% python3 -q
>>> import numpy as np
>>> from numpy import linalg as LA
>>> np.set_printoptions(precision=3, suppress=True, linewidth=100)
>>> arr = np.load("mat.npy")
>>> print(arr)
[[42 44 28  0 12 57 23  0  0  0 55]
 [ 0  0 16  0  0 33  0  2  0  7  0]
 [ 0  0 16  0  0 33  0  2  0  7  0]
 [36 38 25  0  9 51 20  0  0  0 47]
 [ 0  4 22  0  0 45  3  0  0  0  0]
 [ 0  0  4  0  0  9  1  0  0  0  0]
 [ 0  0  4  0  0  9  0  4  0  9  0]
 [ 0 12 22  0  0 45  7  0  0  0  0]
 [ 0  0  7  0  0 15  0 26  0 31  0]
 [18 26 25  0  0 51 14  0  0  0 20]
 [ 0  0 10  0  0 21  0  0  0  3  0]]
>>> assert arr == arr.T
Traceback (most recent call last):
  File "<python-input-5>", line 1, in <module>
    assert arr == arr.T
           ^^^^^^^^^^^^
ValueError: The truth value of an array with more than one element is ambiguous. Use a.any() or a.all()
>>> print(np.round(np.sort(np.abs(LA.eigvals(arr))), 3) + 0)
[ 0.     0.     0.     0.     0.824  2.529  2.529  5.523 15.284 19.428 54.967]
>>> print(round(float(np.abs(LA.eigvals(arr)).max()), 3))
54.967
>>> print(np.round(LA.det(arr), 3))
0.0
>>> try:
...     LA.inv(arr)
... except LA.LinAlgError as e:
...     print(e)
... 
Singular matrix
>>> print(np.allclose(arr[:-1].T @ LA.lstsq(arr[:-1].T, arr[-1])[0], arr[-1]))
False
>>> print(LA.lstsq(arr[:-1].T, arr[-1])[2])
8
>>> print(np.round(arr @ LA.pinv(arr) @ arr, 3) + 0)
[[42. 44. 28.  0. 12. 57. 23.  0.  0.  0. 55.]
 [ 0.  0. 16.  0.  0. 33.  0.  2.  0.  7.  0.]
 [ 0.  0. 16.  0.  0. 33.  0.  2.  0.  7.  0.]
 [36. 38. 25.  0.  9. 51. 20.  0.  0.  0. 47.]
 [ 0.  4. 22.  0.  0. 45.  3.  0.  0.  0.  0.]
 [ 0.  0.  4.  0.  0.  9.  1.  0.  0.  0.  0.]
 [ 0.  0.  4.  0.  0.  9.  0.  4.  0.  9.  0.]
 [ 0. 12. 22.  0.  0. 45.  7.  0.  0.  0.  0.]
 [ 0.  0.  7.  0.  0. 15.  0. 26.  0. 31.  0.]
 [18. 26. 25.  0.  0. 51. 14.  0.  0.  0. 20.]
 [ 0.  0. 10.  0.  0. 21.  0.  0.  0.  3.  0.]]
>>> left, sig, vt = LA.svd(arr)
>>> evecs = vt[:(sig > 1e-8).sum()]
>>> rng = np.random.default_rng(670)
>>> x0 = arr[6] + 5 * arr[10] + rng.integers(2) * np.eye(11)[2]
>>> print(x0)
[  0.   0.  54.   0.   0. 114.   0.   4.   0.  24.   0.]
>>> print(np.round(np.diag(evecs.T @ evecs), 3) + 0)
[1. 1. 1. 0. 1. 1. 1. 1. 0. 1. 1.]
>>> print(np.allclose(evecs.T @ evecs @ x0, x0))
True
>>> print(np.round(evecs.T @ evecs, 3) + 0)
[[1. 0. 0. 0. 0. 0. 0. 0. 0. 0. 0.]
 [0. 1. 0. 0. 0. 0. 0. 0. 0. 0. 0.]
 [0. 0. 1. 0. 0. 0. 0. 0. 0. 0. 0.]
 [0. 0. 0. 0. 0. 0. 0. 0. 0. 0. 0.]
 [0. 0. 0. 0. 1. 0. 0. 0. 0. 0. 0.]
 [0. 0. 0. 0. 0. 1. 0. 0. 0. 0. 0.]
 [0. 0. 0. 0. 0. 0. 1. 0. 0. 0. 0.]
 [0. 0. 0. 0. 0. 0. 0. 1. 0. 0. 0.]
 [0. 0. 0. 0. 0. 0. 0. 0. 0. 0. 0.]
 [0. 0. 0. 0. 0. 0. 0. 0. 0. 1. 0.]
 [0. 0. 0. 0. 0. 0. 0. 0. 0. 0. 1.]]
